$ python3 -q
>>> import numpy as np
>>> np.set_printoptions(suppress=True, linewidth=160)
>>> u = np.array([2, 2, 2, 0, 0])
>>> F = -2 * np.eye(5) + np.outer(u, u)
>>> F
array([[ 2.,  4.,  4.,  0.,  0.],
       [ 4.,  2.,  4.,  0.,  0.],
       [ 4.,  4.,  2.,  0.,  0.],
       [ 0.,  0.,  0., -2.,  0.],
       [ 0.,  0.,  0.,  0., -2.]])
>>> round(float(np.linalg.eigvalsh(F).min()), 2)
-2.0
>>> np.all(np.linalg.eigvalsh(F) > 0)
np.False_
>>> [round(float(np.linalg.det(F[:i, :i])), 2) + 0 for i in range(1, 6)]
[2.0, -12.0, 40.0, -80.0, 160.0]
>>> evals, V = np.linalg.eigh(F)
>>> x0 = np.array([1, 2, 0, 2, 0])
>>> x0 @ F @ x0 / (x0 @ x0), evals[0], evals[-1]
(np.float64(2.0), np.float64(-2.0), np.float64(10.0))
>>> np.round(V * np.maximum(evals, 0) @ V.T, 2)
array([[3.33, 3.33, 3.33, 0.  , 0.  ],
       [3.33, 3.33, 3.33, 0.  , 0.  ],
       [3.33, 3.33, 3.33, 0.  , 0.  ],
       [0.  , 0.  , 0.  , 0.  , 0.  ],
       [0.  , 0.  , 0.  , 0.  , 0.  ]])
>>> np.round(np.linalg.eigvalsh(F[1:, 1:]), 2)
array([-2., -2., -2.,  6.])
>>> np.abs(F).sum(axis=1).max(), np.abs(evals).max()
(np.float64(10.0), np.float64(10.0))
>>> u = np.array([-3, -2, 2, 0, -1])
>>> other = F + np.outer(u, np.eye(5)[3])
>>> other
array([[ 2.,  4.,  4., -3.,  0.],
       [ 4.,  2.,  4., -2.,  0.],
       [ 4.,  4.,  2.,  2.,  0.],
       [ 0.,  0.,  0., -2.,  0.],
       [ 0.,  0.,  0., -1., -2.]])
>>> np.linalg.matrix_rank(np.linalg.inv(other) - np.linalg.inv(F), tol=1e-8)
np.int64(1)
>>> np.linalg.matrix_rank(other - F)
np.int64(1)
>>> K = np.load("arr.npy")
>>> K.round(2)
array([[ 0.98,  0.07,  0.12,  0.12,  0.02, -0.12],
       [ 0.07,  0.79, -0.35, -0.35, -0.07,  0.35],
       [ 0.12, -0.35,  0.42, -0.58, -0.12,  0.58],
       [ 0.12, -0.35, -0.58,  0.42, -0.12,  0.58],
       [ 0.02, -0.07, -0.12, -0.12,  0.98,  0.12],
       [-0.12,  0.35,  0.58,  0.58,  0.12,  0.42]])
>>> rng = np.random.default_rng(3405)
>>> idx = rng.permutation(6)
>>> idx
array([1, 2, 3, 5, 0, 4])
>>> other = K[idx][:, idx]
>>> other.round(2)
array([[ 0.79, -0.35, -0.35,  0.35,  0.07, -0.07],
       [-0.35,  0.42, -0.58,  0.58,  0.12, -0.12],
       [-0.35, -0.58,  0.42,  0.58,  0.12, -0.12],
       [ 0.35,  0.58,  0.58,  0.42, -0.12,  0.12],
       [ 0.07,  0.12,  0.12, -0.12,  0.98,  0.02],
       [-0.07, -0.12, -0.12,  0.12,  0.02,  0.98]])
>>> np.round(np.sort(np.abs(np.linalg.eigvals(other))), 2)
array([1., 1., 1., 1., 1., 1.])
>>> np.round(np.diag(other), 2)
array([0.79, 0.42, 0.42, 0.42, 0.98, 0.98])
>>> np.round(np.linalg.det(other), 2), round(np.linalg.det(K[idx]), 2)
(np.float64(-1.0), np.float64(1.0))
>>> np.allclose(other, K)
False
>>> other = K + rng.integers(-2, 3, (6, 1)) @ rng.integers(-2, 3, (1, 6))
>>> other.round(2)
array([[-1.02,  1.07,  2.12,  0.12, -1.98, -1.12],
       [-3.93,  2.79,  3.65, -0.35, -4.07, -1.65],
       [ 2.12, -1.35, -1.58, -0.58,  1.88,  1.58],
       [ 2.12, -1.35, -2.58,  0.42,  1.88,  1.58],
       [ 0.02, -0.07, -0.12, -0.12,  0.98,  0.12],
       [-4.12,  2.35,  4.58,  0.58, -3.88, -1.58]])
>>> np.abs(other - K).sum(axis=1)
array([ 8., 16.,  8.,  8.,  0., 16.])
>>> np.round(other - K, 2)
array([[-2.,  1.,  2.,  0., -2., -1.],
       [-4.,  2.,  4.,  0., -4., -2.],
       [ 2., -1., -2.,  0.,  2.,  1.],
       [ 2., -1., -2.,  0.,  2.,  1.],
       [ 0.,  0.,  0.,  0.,  0.,  0.],
       [-4.,  2.,  4.,  0., -4., -2.]])
>>> np.round(np.linalg.svd(other - K, compute_uv=False), 2) + 0
array([12.41,  0.  ,  0.  ,  0.  ,  0.  ,  0.  ])
>>> evals, V = np.linalg.eigh(K)
>>> x0 = np.array([-3, 2, 2, -2, 3, 2])
>>> np.round(x0 @ K @ x0 / (x0 @ x0), 2), np.round(evals[0], 2), np.round(evals[-1], 2)
(np.float64(1.0), np.float64(-1.0), np.float64(1.0))
>>> round(float(x0 @ K @ x0), 2)
33.91
>>> np.round(V * np.abs(evals) @ V.T, 2) + 0
array([[1., 0., 0., 0., 0., 0.],
       [0., 1., 0., 0., 0., 0.],
       [0., 0., 1., 0., 0., 0.],
       [0., 0., 0., 1., 0., 0.],
       [0., 0., 0., 0., 1., 0.],
       [0., 0., 0., 0., 0., 1.]])
>>> x0 = np.array([-2, -4, -4, -3, 3, -1])
>>> np.round(K.T @ (K @ x0), 2)
array([-2., -4., -4., -3.,  3., -1.])
>>> np.round(np.linalg.inv(K), 2)
array([[ 0.98,  0.07,  0.12,  0.12,  0.02, -0.12],
       [ 0.07,  0.79, -0.35, -0.35, -0.07,  0.35],
       [ 0.12, -0.35,  0.42, -0.58, -0.12,  0.58],
       [ 0.12, -0.35, -0.58,  0.42, -0.12,  0.58],
       [ 0.02, -0.07, -0.12, -0.12,  0.98,  0.12],
       [-0.12,  0.35,  0.58,  0.58,  0.12,  0.42]])
>>> np.round(np.linalg.norm(x0), 2), round(float(np.linalg.norm(K @ x0)), 2)
(np.float64(7.42), 7.42)
>>> np.round(np.abs(np.linalg.eigvals(K)), 2)
array([1., 1., 1., 1., 1., 1.])
>>> np.round(np.sort(np.abs(np.degrees(np.angle(np.linalg.eigvals(K))))), 2)
array([  0.,   0.,   0.,   0.,   0., 180.])
>>> x0 = np.array([0, -1, -2, 0, 2, -1])
>>> np.round(K @ np.eye(6)[0], 2)
array([ 0.98,  0.07,  0.12,  0.12,  0.02, -0.12])
>>> np.sign((K @ x0).round(6))
array([-1., -1., -1.,  1.,  1., -1.])
>>> np.round(K @ (2 * x0), 2)
array([-0.28, -1.16, -2.6 ,  1.4 ,  4.28, -3.4 ])
>>> np.round(K @ x0, 2)
array([-0.14, -0.58, -1.3 ,  0.7 ,  2.14, -1.7 ])
>>> A = np.array([[7.0, 7.0, 0.0, 0.0, 0.0, 0.0],
...     [5.0, 6.0, 0.0, 0.0, 0.0, 0.0],
...     [0.0, 0.0, 1.0, 0.0, 1.0, 0.0],
...     [0.0, 0.0, 1.0, 3.0, 1.0, 0.0],
...     [0.0, 0.0, 3.0, 0.0, 3.0, 0.0],
...     [0.0, 0.0, 1.0, 3.0, 2.0, 3.0]])
>>> left, sig, Vt = np.linalg.svd(A)
>>> sig.round(2) + 0
array([12.6 ,  6.14,  3.56,  1.89,  0.56,  0.  ])
>>> np.argmax(sig[:-1] / (sig[1:] + 1e-6)) + 1
np.int64(5)
>>> other = left[:, :5] @ np.diag(sig[:5]) @ Vt[:5]
>>> np.round(np.abs(A - other).max(), 2)
np.float64(0.0)
>>> other.round(2) + 0
array([[7., 7., 0., 0., 0., 0.],
       [5., 6., 0., 0., 0., 0.],
       [0., 0., 1., 0., 1., 0.],
       [0., 0., 1., 3., 1., 0.],
       [0., 0., 3., 0., 3., 0.],
       [0., 0., 1., 3., 2., 3.]])
>>> round(float(np.linalg.norm(A - other) / np.linalg.norm(A)), 2)
0.0
>>> round(float(np.linalg.norm(A - other, 2)), 2), round(float(sig[5]), 2)
(0.0, 0.0)
